$ python -q
>>> import numpy as np
>>> np.set_printoptions(precision=2, suppress=True, linewidth=200, legacy="1.25")
>>> O, _ = np.linalg.qr(np.array([[-0.6, 3.2, 0.7, 1.5, -1.6, -0.5, -1.6, 0.4, -2.2, 0.3],
...     [-0.5, 0.5, -1.0, 0.5, 0.2, 1.8, -1.1, -0.8, 0.3, 0.4],
...     [-0.4, 0.3, -0.2, 0.3, 0.7, -0.6, -1.0, 0.7, 0.6, 1.0],
...     [-0.3, 0.7, 0.1, -0.5, -1.8, 0.3, 0.9, 0.0, 0.7, -0.5],
...     [-1.1, -1.0, -0.4, -1.1, 0.2, 1.1, 0.2, 0.7, 1.0, -0.9],
...     [2.3, -0.8, 0.7, -1.3, 1.0, 0.9, -0.5, -1.0, 0.8, 1.0],
...     [-1.9, -1.8, 1.7, 1.4, 0.1, 2.9, 1.6, -1.1, 0.2, -0.6],
...     [0.5, -0.8, 0.5, -0.6, 1.6, -1.8, -0.9, -0.1, 0.0, 0.7],
...     [-1.1, 3.0, 0.3, -0.6, -0.9, 1.4, 1.2, -0.3, -1.8, -1.0],
...     [1.2, -1.7, 0.1, -1.1, -0.8, 0.0, -0.9, -0.7, -1.7, 0.7]]))
>>> M = O[:, :8]
>>> M
array([[-0.16,  0.58,  0.36,  0.3 ,  0.17,  0.12,  0.53,  0.19],
       [-0.13,  0.06, -0.44,  0.21, -0.1 , -0.6 ,  0.37, -0.42],
       [-0.11,  0.03, -0.1 ,  0.07, -0.3 ,  0.14,  0.32,  0.28],
       [-0.08,  0.11,  0.05, -0.3 ,  0.53,  0.09, -0.1 , -0.09],
       [-0.3 , -0.28, -0.25, -0.55, -0.04, -0.01,  0.39,  0.46],
       [ 0.62,  0.02,  0.38, -0.19, -0.2 , -0.52,  0.08,  0.28],
       [-0.51, -0.5 ,  0.61,  0.15,  0.02, -0.27,  0.01, -0.08],
       [ 0.13, -0.12,  0.22, -0.18, -0.5 ,  0.46,  0.29, -0.5 ],
       [-0.3 ,  0.5 ,  0.16, -0.59, -0.15, -0.23, -0.13, -0.27],
       [ 0.32, -0.24,  0.05, -0.19,  0.53,  0.02,  0.47, -0.29]])
>>> # keeps lengths
>>> O, R = np.linalg.qr(M)
>>> np.trace(O @ O.T)
8.0
>>> R.round(2) + 0
array([[1., 0., 0., 0., 0., 0., 0., 0.],
       [0., 1., 0., 0., 0., 0., 0., 0.],
       [0., 0., 1., 0., 0., 0., 0., 0.],
       [0., 0., 0., 1., 0., 0., 0., 0.],
       [0., 0., 0., 0., 1., 0., 0., 0.],
       [0., 0., 0., 0., 0., 1., 0., 0.],
       [0., 0., 0., 0., 0., 0., 1., 0.],
       [0., 0., 0., 0., 0., 0., 0., 1.]])
>>> np.abs(np.diag(R))
array([1., 1., 1., 1., 1., 1., 1., 1.])
>>> O
array([[-0.16,  0.58,  0.36,  0.3 ,  0.17,  0.12,  0.53,  0.19],
       [-0.13,  0.06, -0.44,  0.21, -0.1 , -0.6 ,  0.37, -0.42],
       [-0.11,  0.03, -0.1 ,  0.07, -0.3 ,  0.14,  0.32,  0.28],
       [-0.08,  0.11,  0.05, -0.3 ,  0.53,  0.09, -0.1 , -0.09],
       [-0.3 , -0.28, -0.25, -0.55, -0.04, -0.01,  0.39,  0.46],
       [ 0.62,  0.02,  0.38, -0.19, -0.2 , -0.52,  0.08,  0.28],
       [-0.51, -0.5 ,  0.61,  0.15,  0.02, -0.27,  0.01, -0.08],
       [ 0.13, -0.12,  0.22, -0.18, -0.5 ,  0.46,  0.29, -0.5 ],
       [-0.3 ,  0.5 ,  0.16, -0.59, -0.15, -0.23, -0.13, -0.27],
       [ 0.32, -0.24,  0.05, -0.19,  0.53,  0.02,  0.47, -0.29]])
>>> O @ R
array([[-0.16,  0.58,  0.36,  0.3 ,  0.17,  0.12,  0.53,  0.19],
       [-0.13,  0.06, -0.44,  0.21, -0.1 , -0.6 ,  0.37, -0.42],
       [-0.11,  0.03, -0.1 ,  0.07, -0.3 ,  0.14,  0.32,  0.28],
       [-0.08,  0.11,  0.05, -0.3 ,  0.53,  0.09, -0.1 , -0.09],
       [-0.3 , -0.28, -0.25, -0.55, -0.04, -0.01,  0.39,  0.46],
       [ 0.62,  0.02,  0.38, -0.19, -0.2 , -0.52,  0.08,  0.28],
       [-0.51, -0.5 ,  0.61,  0.15,  0.02, -0.27,  0.01, -0.08],
       [ 0.13, -0.12,  0.22, -0.18, -0.5 ,  0.46,  0.29, -0.5 ],
       [-0.3 ,  0.5 ,  0.16, -0.59, -0.15, -0.23, -0.13, -0.27],
       [ 0.32, -0.24,  0.05, -0.19,  0.53,  0.02,  0.47, -0.29]])
>>> round(abs(R[0, 0]), 2), round(np.linalg.norm(M[:, 0]), 2)
(1.0, 1.0)
